$ python -q
>>> import numpy as np
>>> import numpy.linalg as la
>>> np.set_printoptions(suppress=True, linewidth=200)
>>> rnd = lambda a: np.round(a, 2) + 0
>>> E = np.array([[0.52, -7.37, -2.66, -1.91, 6.47, 0.62, -5.05],
...     [-2.98, 4.13, 12.26, -4.3, 2.34, 5.35, 2.69],
...     [7.18, -7.48, -2.06, -10.4, -6.14, -0.49, -8.05]])
>>> vec = np.array([-1, -2, 2, 0, -1, -2, -2])
>>> E * vec
array([[ -0.52,  14.74,  -5.32,  -0.  ,  -6.47,  -1.24,  10.1 ],
       [  2.98,  -8.26,  24.52,  -0.  ,  -2.34, -10.7 ,  -5.38],
       [ -7.18,  14.96,  -4.12,  -0.  ,   6.14,   0.98,  16.1 ]])
>>> rnd(E @ vec)
array([11.29,  0.82, 26.88])
>>> la.norm(E @ vec) <= la.norm(E, 2) * la.norm(vec) + 1e-9
np.True_
>>> E @ np.eye(7)[4]
array([ 6.47,  2.34, -6.14])
>>> rnd(E @ (2 * vec))
array([22.58,  1.64, 53.76])
>>> B = E / la.norm(E, axis=1, keepdims=True)
>>> cov = B @ B.T
>>> rnd(cov)
array([[ 1.  , -0.29,  0.41],
       [-0.29,  1.  , -0.26],
       [ 0.41, -0.26,  1.  ]])
>>> (cov - 2 * np.eye(3)).round(6).argmax(axis=1)
array([2, 2, 0])
>>> (np.abs(cov) > 0.9).astype(int)
array([[1, 0, 0],
       [0, 1, 0],
       [0, 0, 1]])
>>> f, r1 = E[1], E[0]
>>> rnd(f @ f)
np.float64(236.07)
>>> p = (f @ r1) / (f @ f) * f
>>> la.matrix_rank(np.outer(f, r1))
np.int64(1)
>>> rnd(p)
array([ 0.65, -0.9 , -2.68,  0.94, -0.51, -1.17, -0.59])
>>> rnd(la.norm(E))
np.float64(26.3)
>>> rnd(E.mean(axis=0))
array([ 1.57, -3.57,  2.51, -5.54,  0.89,  1.83, -3.47])
>>> rnd(E.sum(axis=1))
array([ -9.38,  19.49, -27.44])
>>> rnd(E.sum(axis=0))
array([  4.72, -10.72,   7.54, -16.61,   2.67,   5.48, -10.41])
>>> arr = np.array([[-1.16, -1.46, -0.72, -0.82, 1.62, -1.96],
...     [-2.58, -0.33, -4.44, -2.03, -1.39, -2.97],
...     [-3.56, -1.88, -0.12, -3.02, 2.68, -2.05],
...     [-4.25, 1.03, -0.68, -2.79, 1.76, -1.95],
...     [-1.4, -0.74, -0.93, -1.43, -0.08, -0.68],
...     [-0.44, 4.3, -1.85, 0.55, -2.84, 0.39],
...     [4.74, -3.99, 1.98, 2.97, 1.11, 0.87]])
>>> arr
array([[-1.16, -1.46, -0.72, -0.82,  1.62, -1.96],
       [-2.58, -0.33, -4.44, -2.03, -1.39, -2.97],
       [-3.56, -1.88, -0.12, -3.02,  2.68, -2.05],
       [-4.25,  1.03, -0.68, -2.79,  1.76, -1.95],
       [-1.4 , -0.74, -0.93, -1.43, -0.08, -0.68],
       [-0.44,  4.3 , -1.85,  0.55, -2.84,  0.39],
       [ 4.74, -3.99,  1.98,  2.97,  1.11,  0.87]])
>>> rk = la.matrix_rank(arr)
>>> rk
np.int64(4)
>>> ns = la.svd(arr)[2][rk:].T
>>> [int(la.matrix_rank(np.delete(arr, i, axis=0))) for i in range(7)]
[4, 4, 4, 4, 4, 4, 4]
>>> la.matrix_rank(arr.T @ arr), la.matrix_rank(arr @ arr.T)
(np.int64(4), np.int64(4))
>>> [int(la.matrix_rank(arr[:, :j + 1])) for j in range(6)]
[1, 2, 3, 4, 4, 4]
>>> rnd(arr @ ns)
array([[0., 0.],
       [0., 0.],
       [0., 0.],
       [0., 0.],
       [0., 0.],
       [0., 0.],
       [0., 0.]])
